$ ipython --no-banner

In [1]: import numpy as np

In [2]: import numpy.linalg as la

In [3]: np.set_printoptions(precision=1, suppress=True, linewidth=160)

In [4]: K = np.load("test10.npy")

In [5]: K
Out[5]: 
array([[ -1,   0,   1,   2,   3,   4,   5,   6,   7,   8],
       [  9,  10,  11,  12,  13,  14,  15,  16,  17,  18],
       [ 19,  20,  21,  22,  23,  24,  25,  26,  27,  28],
       [ 29,  30,  31,  32,  33,  34,  35,  36,  37,  38],
       [ 39,  40,  41,  42,  43,  44,  45,  46,  47,  48],
       [ 49,  50,  51,  52,  53,  54,  55,  56,  57,  58],
       [ 59,  60,  61,  62,  63,  64,  65,  66,  67,  68],
       [ 69,  70,  71,  72,  73,  74,  75,  76,  77,  78],
       [ 79,  80,  81,  82,  83,  84,  85,  86,  87,  88],
       [ 89,  90,  91,  92,  93,  94,  95,  96,  97,  98],
       [ 99, 100, 101, 102, 103, 104, 105, 106, 107, 108],
       [109, 110, 111, 112, 113, 114, 115, 116, 117, 118],
       [119, 120, 121, 122, 123, 124, 125, 126, 127, 128]])

In [6]: left, sigma, VT = la.svd(K)

In [7]: V = VT[:(sigma > 1e-8).sum()]

In [8]: rng = np.random.default_rng(895251)

In [9]: vec = K[5] + 5 * K[6] + rng.integers(2) * np.eye(10)[4]

In [10]: vec
Out[10]: array([344., 350., 356., 362., 369., 374., 380., 386., 392., 398.])

In [11]: np.diag(V.T @ V)
Out[11]: array([0.3, 0.2, 0.2, 0.1, 0.1, 0.1, 0.1, 0.2, 0.2, 0.3])

In [12]: la.matrix_rank(np.vstack([K, vec]))
Out[12]: np.int64(3)

In [13]: np.round(V.T @ V, 1) + 0
Out[13]: 
array([[ 0.3,  0.3,  0.2,  0.2,  0.1,  0.1,  0. ,  0. , -0.1, -0.1],
       [ 0.3,  0.2,  0.2,  0.2,  0.1,  0.1,  0. ,  0. ,  0. , -0.1],
       [ 0.2,  0.2,  0.2,  0.1,  0.1,  0.1,  0.1,  0. ,  0. ,  0. ],
       [ 0.2,  0.2,  0.1,  0.1,  0.1,  0.1,  0.1,  0.1,  0. ,  0. ],
       [ 0.1,  0.1,  0.1,  0.1,  0.1,  0.1,  0.1,  0.1,  0.1,  0.1],
       [ 0.1,  0.1,  0.1,  0.1,  0.1,  0.1,  0.1,  0.1,  0.1,  0.1],
       [ 0. ,  0. ,  0.1,  0.1,  0.1,  0.1,  0.1,  0.1,  0.2,  0.2],
       [ 0. ,  0. ,  0. ,  0.1,  0.1,  0.1,  0.1,  0.2,  0.2,  0.2],
       [-0.1,  0. ,  0. ,  0. ,  0.1,  0.1,  0.2,  0.2,  0.2,  0.3],
       [-0.1, -0.1,  0. ,  0. ,  0.1,  0.1,  0.2,  0.2,  0.3,  0.3]])

In [14]: F = np.load("w.npy")

In [15]: F
Out[15]: 
array([[ 238,    9,   38,   38,   83,  163,   -6,  -19,   47,   61,   30,  -48,  -59,   12,    7,  126],
       [   9,  168,  -56, -134,  -63,   11, -107, -143,   60,   36,   22,  -16,   82,  100,  -57,  167],
       [  38,  -56,  138,   96,    1,   62,   92,   15,   30,   52,   54,  -30,   13,  -85,  -45,  -63],
       [  38, -134,   96,  235,   16,   28,   55,   89,  -33,  -11,   63,    7,  -65, -107,   32,  -77],
       [  83,  -63,    1,   16,  149,   59,  121,   19,   -1,   48,   -3,    2, -115,   11,   13,   -4],
       [ 163,   11,   62,   28,   59,  234,   80,    5,   57,  145,  -58,   12,   44,  -74,   62,   56],
       [  -6, -107,   92,   55,  121,   80,  259,    5,   17,   57,  -23,    0,  -33,  -58,   -5, -118],
       [ -19, -143,   15,   89,   19,    5,    5,  352, -218,  129, -150,   67,  -30, -211,  118, -191],
       [  47,   60,   30,  -33,   -1,   57,   17, -218,  239,  -83,  107,   -3,   15,   82,  -24,   76],
       [  61,   36,   52,  -11,   48,  145,   57,  129,  -83,  324,  -64,   50,   33, -132,    1,   22],
       [  30,   22,   54,   63,   -3,  -58,  -23, -150,  107,  -64,  200,  -48,  -73,   83, -117,   81],
       [ -48,  -16,  -30,    7,    2,   12,    0,   67,   -3,   50,  -48,   82,    6,  -61,   77,  -48],
       [ -59,   82,   13,  -65, -115,   44,  -33,  -30,   15,   33,  -73,    6,  171,  -35,   10,    5],
       [  12,  100,  -85, -107,   11,  -74,  -58, -211,   82, -132,   83,  -61,  -35,  203,  -82,  154],
       [   7,  -57,  -45,   32,   13,   62,   -5,  118,  -24,    1, -117,   77,   10,  -82,  151,  -67],
       [ 126,  167,  -63,  -77,   -4,   56, -118, -191,   76,   22,   81,  -48,    5,  154,  -67,  269]])

In [16]: np.round(np.trace(la.pinv(F) @ F), 1)
Out[16]: np.float64(8.0)

In [17]: np.allclose(F[:-1].T @ la.lstsq(F[:-1].T, F[-1])[0], F[-1])
Out[17]: True
